% ipython --no-banner

In [1]: import numpy as np

In [2]: from numpy import linalg as LA

In [3]: np.set_printoptions(precision=3, suppress=True, linewidth=160)

In [4]: arr = np.array([[2, -3, -3, -2, 3, 0, 3],
   ...:     [2, 3, 2, 1, -2, -2, 3],
   ...:     [3, -2, 1, 2, 0, 0, 0],
   ...:     [-1, 3, -1, 3, -1, -3, 2],
   ...:     [-1, 3, 1, -2, 2, 1, 2],
   ...:     [-3, 0, -1, 2, 3, 2, 3],
   ...:     [-2, 3, 0, -3, -1, -2, 0]])

In [5]: arr
Out[5]: 
array([[ 2, -3, -3, -2,  3,  0,  3],
       [ 2,  3,  2,  1, -2, -2,  3],
       [ 3, -2,  1,  2,  0,  0,  0],
       [-1,  3, -1,  3, -1, -3,  2],
       [-1,  3,  1, -2,  2,  1,  2],
       [-3,  0, -1,  2,  3,  2,  3],
       [-2,  3,  0, -3, -1, -2,  0]])

In [6]: def softmax(z):
   ...:     e = np.exp(z - z.max(axis=-1, keepdims=True))
   ...:     return e / e.sum(axis=-1, keepdims=True)
   ...: 

In [7]: softmax(arr).sum(axis=1)
Out[7]: array([1., 1., 1., 1., 1., 1., 1.])

In [8]: print(np.round(softmax(10 * arr[2]), 3) + 0)
[1. 0. 0. 0. 0. 0. 0.]

In [9]: scores = arr @ arr.T / np.sqrt(7)

In [10]: np.round(softmax(scores), 3) + 0
Out[10]: 
array([[1.   , 0.   , 0.   , 0.   , 0.   , 0.   , 0.   ],
       [0.   , 0.993, 0.   , 0.007, 0.   , 0.   , 0.   ],
       [0.007, 0.005, 0.987, 0.   , 0.   , 0.   , 0.   ],
       [0.   , 0.011, 0.   , 0.989, 0.   , 0.   , 0.   ],
       [0.   , 0.002, 0.   , 0.   , 0.972, 0.01 , 0.015],
       [0.   , 0.   , 0.   , 0.   , 0.   , 1.   , 0.   ],
       [0.   , 0.001, 0.   , 0.001, 0.005, 0.   , 0.993]])

In [11]: softmax(scores).round(6).argmax(axis=1)
Out[11]: array([0, 1, 2, 3, 4, 5, 6])

In [12]: Uu, sigma, VT = LA.svd(arr, full_matrices=False)

In [13]: print(np.abs(Uu[:, 0]).round(6).argmax())
0

In [14]: sigma / sigma[0]
Out[14]: array([1.   , 0.845, 0.734, 0.615, 0.458, 0.127, 0.065])

In [15]: sigma
Out[15]: array([8.73 , 7.374, 6.41 , 5.367, 3.997, 1.106, 0.566])

In [16]: np.round(VT @ VT.T, 3) + 0
Out[16]: 
array([[1., 0., 0., 0., 0., 0., 0.],
       [0., 1., 0., 0., 0., 0., 0.],
       [0., 0., 1., 0., 0., 0., 0.],
       [0., 0., 0., 1., 0., 0., 0.],
       [0., 0., 0., 0., 1., 0., 0.],
       [0., 0., 0., 0., 0., 1., 0.],
       [0., 0., 0., 0., 0., 0., 1.]])

In [17]: np.allclose(Uu * sigma @ VT, arr)
Out[17]: True

In [18]: np.cumsum(sigma ** 2) / np.sum(sigma ** 2)
Out[18]: array([0.35 , 0.599, 0.787, 0.92 , 0.993, 0.999, 1.   ])

In [19]: print(np.round(np.sqrt((sigma ** 2).sum()), 3), round(float(LA.norm(arr)), 3))
14.765 14.765

In [20]: cov = arr.T @ arr

In [21]: print(np.allclose(cov, cov.T))
True

In [22]: LA.svd(arr, compute_uv=False) ** 2
Out[22]: array([76.217, 54.371, 41.087, 28.806, 15.975,  1.223,  0.32 ])

In [23]: LA.eigvalsh(cov)[::-1]
Out[23]: array([76.217, 54.371, 41.087, 28.806, 15.975,  1.223,  0.32 ])

In [24]: (arr @ arr.T).shape
Out[24]: (7, 7)
